$ python -q
>>> import numpy as np
>>> np.set_printoptions(precision=2, suppress=True, linewidth=160)
>>> tidy = lambda a: np.round(a, 2) + 0
>>> m1 = np.load("a.npy")
>>> print(m1)
[[1 1 1 1]
 [2 1 2 1]
 [1 1 1 1]
 [2 1 2 1]]
>>> rng = np.random.default_rng(59383)
>>> lab = rng.permutation(4)
>>> print(lab)
[2 1 0 3]
>>> Y = m1[lab][:, lab]
>>> print(np.allclose(Y, m1))
True
>>> print(Y)
[[1 1 1 1]
 [2 1 2 1]
 [1 1 1 1]
 [2 1 2 1]]
>>> print(np.diag(Y))
[1 1 1 1]
>>> print(np.allclose(m1[:-1].T @ np.linalg.lstsq(m1[:-1].T, m1[-1])[0], m1[-1]))
True
>>> print(np.unique(m1.round(6), axis=0).shape)
(2, 4)
>>> print(tidy(np.trace(np.linalg.pinv(m1) @ m1)))
2.0
>>> print(np.abs(np.diag(np.linalg.qr(m1)[1])) > 1e-9)
[ True  True False False]
>>> r = np.linalg.matrix_rank(m1)
>>> print(r)
2
>>> N = np.linalg.svd(m1)[2][r:].T
>>> print(N.shape)
(4, 2)
>>> print([int(np.linalg.matrix_rank(m1[:i])) for i in range(1, len(m1) + 1)])
[1, 2, 2, 2]
>>> print(np.allclose(m1 @ N, 0))
True
>>> print(np.linalg.matrix_rank(m1.T @ m1), np.linalg.matrix_rank(m1 @ m1.T))
2 2
>>> print(tidy(N @ N.T))
[[ 0.5  0.  -0.5  0. ]
 [ 0.   0.5  0.  -0.5]
 [-0.5  0.   0.5  0. ]
 [ 0.  -0.5  0.   0.5]]
>>> E = np.loadtxt("out4.csv", delimiter=",")
>>> print(E)
[[ 1. -1. -1.  1. -1.  1.  1. -1.]
 [ 1. -1.  1. -1.  1. -1.  1. -1.]
 [ 1.  1. -1. -1. -1. -1.  1.  1.]
 [ 1.  1. -1. -1.  1.  1. -1. -1.]
 [ 1.  1.  1.  1. -1. -1. -1. -1.]
 [ 1.  1.  1.  1.  1.  1.  1.  1.]
 [ 1. -1.  1. -1. -1.  1. -1.  1.]]
>>> np.zeros(7, 8)
Traceback (most recent call last):
  File "<python-input-26>", line 1, in <module>
    np.zeros(7, 8)
    ~~~~~~~~^^^^^^
TypeError: Cannot interpret '8' as a data type
>>> print(tidy(np.linalg.svd(E, compute_uv=False)))
[2.83 2.83 2.83 2.83 2.83 2.83 2.83]
>>> print(E.sum(axis=1))
[0. 0. 0. 0. 0. 8. 0.]
>>> print(np.diff(E, axis=0))
[[ 0.  0.  2. -2.  2. -2.  0.  0.]
 [ 0.  2. -2.  0. -2.  0.  0.  2.]
 [ 0.  0.  0.  0.  2.  2. -2. -2.]
 [ 0.  0.  2.  2. -2. -2.  0.  0.]
 [ 0.  0.  0.  0.  2.  2.  2.  2.]
 [ 0. -2.  0. -2. -2.  0. -2.  0.]]
>>> print(np.unravel_index(np.abs(E).argmax(), E.shape))
(np.int64(0), np.int64(0))
>>> print(tidy(np.linalg.norm(E)))
7.48
>>> print(E - E[0])
[[ 0.  0.  0.  0.  0.  0.  0.  0.]
 [ 0.  0.  2. -2.  2. -2.  0.  0.]
 [ 0.  2.  0. -2.  0. -2.  0.  2.]
 [ 0.  2.  0. -2.  2.  0. -2.  0.]
 [ 0.  2.  2.  0.  0. -2. -2.  0.]
 [ 0.  2.  2.  0.  2.  0.  0.  2.]
 [ 0.  0.  2. -2.  0.  0. -2.  2.]]
>>> print(E.shape)
(7, 8)
>>> G = E.T @ E
>>> print(G)
[[ 7.  1.  1. -1. -1.  1.  1. -1.]
 [ 1.  7. -1.  1.  1. -1. -1.  1.]
 [ 1. -1.  7.  1.  1. -1. -1.  1.]
 [-1.  1.  1.  7. -1.  1.  1. -1.]
 [-1.  1.  1. -1.  7.  1.  1. -1.]
 [ 1. -1. -1.  1.  1.  7. -1.  1.]
 [ 1. -1. -1.  1.  1. -1.  7.  1.]
 [-1.  1.  1. -1. -1.  1.  1.  7.]]
>>> print(np.linalg.matrix_rank(G))
7
>>> print(np.allclose(G, G.T))
True
>>> f = np.array([1, -2])
>>> print(np.array([np.convolve(row, f, "same") for row in E]))
[[ 1. -3.  1.  3. -3.  3. -1. -3.]
 [ 1. -3.  3. -3.  3. -3.  3. -3.]
 [ 1. -1. -3.  1.  1.  1.  3. -1.]
 [ 1. -1. -3.  1.  3. -1. -3.  1.]
 [ 1. -1. -1. -1. -3.  1.  1.  1.]
 [ 1. -1. -1. -1. -1. -1. -1. -1.]
 [ 1. -3.  3. -3.  1.  3. -3.  3.]]
>>> print(np.convolve(E[5], f))
[ 1. -1. -1. -1. -1. -1. -1. -1. -2.]
